% python3 -q
>>> import numpy as np
>>> np.set_printoptions(precision=2, suppress=True, linewidth=200, sign=" ")
>>> tidy = lambda a: np.round(a, 2) + 0
>>> u = np.array([8, 2, 9, 4, 7])
>>> r1 = np.array([-3, 2, -7, -7])
>>> X = u[:, None] + r1[None, :]
>>> X
array([[ 5, 10,  1,  1],
       [-1,  4, -5, -5],
       [ 6, 11,  2,  2],
       [ 1,  6, -3, -3],
       [ 4,  9,  0,  0]])
>>> Uu, s, VT = np.linalg.svd(X, full_matrices=False)
>>> np.allclose(Uu * s @ VT, X)
True
>>> (s > 1e-8).sum()
np.int64(2)
>>> tidy(s)
array([ 20.57,   9.38,   0.  ,   0.  ])
>>> Uu.shape, s.shape, VT.shape
((5, 4), (4,), (4, 4))
>>> tidy(Uu.T @ Uu)
array([[ 1.,  0.,  0.,  0.],
       [ 0.,  1.,  0.,  0.],
       [ 0.,  0.,  1.,  0.],
       [ 0.,  0.,  0.,  1.]])
>>> tidy(s / s[0])
array([ 1.  ,  0.46,  0.  ,  0.  ])
>>> Uu, s, VT = np.linalg.svd(X)
>>> np.argmax(s[:-1] / (s[1:] + 1e-6)) + 1
np.int64(2)
>>> A2 = Uu[:, :2] @ np.diag(s[:2]) @ VT[:2]
>>> np.linalg.matrix_rank(X, rtol=0.05)
np.int64(2)
>>> m1 = np.tril(np.array([[-1, 2, -3, -2, 8, 2],
...     [9, 5, -7, -1, 1, -5],
...     [6, 5, 2, 3, -2, -4],
...     [8, 9, 2, -7, -4, -9],
...     [7, 9, -3, -2, -5, -9],
...     [-9, 1, 9, -2, -7, 5]]), -1) + np.eye(6, dtype=int)
>>> m1
array([[ 1,  0,  0,  0,  0,  0],
       [ 9,  1,  0,  0,  0,  0],
       [ 6,  5,  1,  0,  0,  0],
       [ 8,  9,  2,  1,  0,  0],
       [ 7,  9, -3, -2,  1,  0],
       [-9,  1,  9, -2, -7,  1]])
>>> np.argsort(-np.linalg.norm(m1, axis=0).round(6), kind="stable")[:3]
array([ 0,  1,  2])
>>> [round(float(x), 2) for x in np.linalg.svd(m1, compute_uv=False)[:3]]
[21.25, 12.8, 5.76]
>>> np.linalg.cond(m1) > 100
np.True_
>>> m1 @ m1
array([[  1,   0,   0,   0,   0,   0],
       [ 18,   1,   0,   0,   0,   0],
       [ 57,  10,   1,   0,   0,   0],
       [109,  28,   4,   1,   0,   0],
       [ 61, -15, -10,  -4,   1,   0],
       [-20, -34,  35,  10, -14,   1]])
>>> np.prod(np.diag(m1)), tidy(np.linalg.det(m1))
(np.int64(1), np.float64(1.0))
>>> rng = np.random.default_rng(4136)
>>> A2 = m1 + rng.integers(-2, 3, (6, 5)) @ rng.integers(-2, 3, (5, 6))
>>> A2
array([[ -3,   1,  -4,  -8,   2,  -4],
       [  6,   5,   2,   0,  -1,   3],
       [  2,  11,   1,   4,   0,   8],
       [ 12,   6,   2,  -1,   2,  -2],
       [  8,   6,   2, -10,   8, -11],
       [-12,   2,   3,  -6,  -7,   1]])
>>> tidy(np.linalg.svd(A2 - m1, compute_uv=False))
array([ 20.72,  12.15,   8.11,   3.15,   1.83,   0.  ])
>>> A2 - m1
array([[ -4,   1,  -4,  -8,   2,  -4],
       [ -3,   4,   2,   0,  -1,   3],
       [ -4,   6,   0,   4,   0,   8],
       [  4,  -3,   0,  -2,   2,  -2],
       [  1,  -3,   5,  -8,   7, -11],
       [ -3,   1,  -6,  -4,   0,   0]])
>>> data = np.loadtxt("test4.csv", delimiter=",")
>>> data
array([[ 0.,  3.,  0.,  1.,  5.],
       [ 0.,  0.,  1.,  1.,  5.],
       [ 0.,  0.,  0.,  3.,  5.],
       [ 0.,  0.,  0.,  0.,  3.],
       [ 0.,  0.,  0.,  0.,  0.]])
>>> np.prod(np.diag(data)), tidy(np.linalg.det(data))
(np.float64(0.0), np.float64(0.0))
>>> tidy(np.sort(np.linalg.eigvals(data)))
array([ 0.,  0.,  0.,  0.,  0.])
>>> data @ data
array([[  0.,   0.,   3.,   3.,  18.],
       [  0.,   0.,   0.,   3.,   8.],
       [  0.,   0.,   0.,   0.,   9.],
       [  0.,   0.,   0.,   0.,   0.],
       [  0.,   0.,   0.,   0.,   0.]])
>>> Uu, s, VT = np.linalg.svd(data)
>>> tidy(s)
array([ 9.73,  2.65,  1.7 ,  0.62,  0.  ])
>>> np.argmax(s[:-1] / (s[1:] + 1e-6)) + 1
np.int64(4)
>>> A2 = Uu[:, :4] @ np.diag(s[:4]) @ VT[:4]
>>> tidy(np.linalg.norm(data - A2, 2)), s[4]
(np.float64(0.0), np.float64(0.0))
>>> tidy(np.abs(data - A2).max())
np.float64(0.0)
>>> np.linalg.matrix_rank(data, rtol=0.05)
np.int64(4)
>>> tidy(A2)
array([[ 0.,  3.,  0.,  1.,  5.],
       [ 0.,  0.,  1.,  1.,  5.],
       [ 0.,  0.,  0.,  3.,  5.],
       [ 0.,  0.,  0.,  0.,  3.],
       [ 0.,  0.,  0.,  0.,  0.]])
>>> mat = np.array([[0, 0, 0, 0, 0, 0],
...     [0, 5, 0, 0, 0, 0],
...     [0, 0, 4, 0, 0, 0],
...     [0, 0, 0, 1, 0, 0],
...     [0, 0, 0, 0, 5, 0],
...     [0, 0, 0, 0, 0, 4]])
>>> tidy(np.trace(np.linalg.pinv(mat) @ mat))
np.float64(5.0)
>>> tidy(mat @ np.linalg.pinv(mat) @ mat)
array([[ 0.,  0.,  0.,  0.,  0.,  0.],
       [ 0.,  5.,  0.,  0.,  0.,  0.],
       [ 0.,  0.,  4.,  0.,  0.,  0.],
       [ 0.,  0.,  0.,  1.,  0.,  0.],
       [ 0.,  0.,  0.,  0.,  5.,  0.],
       [ 0.,  0.,  0.,  0.,  0.,  4.]])
>>> np.linalg.lstsq(mat[:-1].T, mat[-1])[2]
np.int32(4)
>>> Uu, s, VT = np.linalg.svd(mat)
>>> s
array([ 5.,  5.,  4.,  4.,  1.,  0.])
>>> np.argmax(s[:-1] / (s[1:] + 1e-6)) + 1
np.int64(5)
>>> A2 = Uu[:, :5] @ np.diag(s[:5]) @ VT[:5]
>>> tidy(np.linalg.norm(mat - A2) / np.linalg.norm(mat))
np.float64(0.0)
>>> tidy(np.linalg.norm(mat - A2, 2)), s[5]
(np.float64(0.0), np.float64(0.0))
>>> ev, evecs = np.linalg.eigvalsh(mat)
Traceback (most recent call last):
  File "<python-input-53>", line 1, in <module>
    ev, evecs = np.linalg.eigvalsh(mat)
    ^^^^^^^^^
ValueError: too many values to unpack (expected 2)
>>> ev, evecs = np.linalg.eigh(mat)
>>> evecs @ np.diag(ev) @ evecs.T
array([[ 0.,  0.,  0.,  0.,  0.,  0.],
       [ 0.,  5.,  0.,  0.,  0.,  0.],
       [ 0.,  0.,  4.,  0.,  0.,  0.],
       [ 0.,  0.,  0.,  1.,  0.,  0.],
       [ 0.,  0.,  0.,  0.,  5.,  0.],
       [ 0.,  0.,  0.,  0.,  0.,  4.]])
>>> evecs.T @ evecs
array([[ 1.,  0.,  0.,  0.,  0.,  0.],
       [ 0.,  1.,  0.,  0.,  0.,  0.],
       [ 0.,  0.,  1.,  0.,  0.,  0.],
       [ 0.,  0.,  0.,  1.,  0.,  0.],
       [ 0.,  0.,  0.,  0.,  1.,  0.],
       [ 0.,  0.,  0.,  0.,  0.,  1.]])
>>> ev.sum(), np.trace(mat)
(np.float64(19.0), np.int64(19))
>>> tidy(np.linalg.svd(mat, compute_uv=False))
array([ 5.,  5.,  4.,  4.,  1.,  0.])
>>> (ev > 1e-8).sum(), (ev < -1e-8).sum()
(np.int64(5), np.int64(0))
>>> evecs.T @ mat @ evecs
array([[ 0.,  0.,  0.,  0.,  0.,  0.],
       [ 0.,  1.,  0.,  0.,  0.,  0.],
       [ 0.,  0.,  4.,  0.,  0.,  0.],
       [ 0.,  0.,  0.,  4.,  0.,  0.],
       [ 0.,  0.,  0.,  0.,  5.,  0.],
       [ 0.,  0.,  0.,  0.,  0.,  5.]])
>>> ev
array([ 0.,  1.,  4.,  4.,  5.,  5.])
>>> tidy(np.linalg.eigvalsh(mat @ mat))
array([  0.,   1.,  16.,  16.,  25.,  25.])
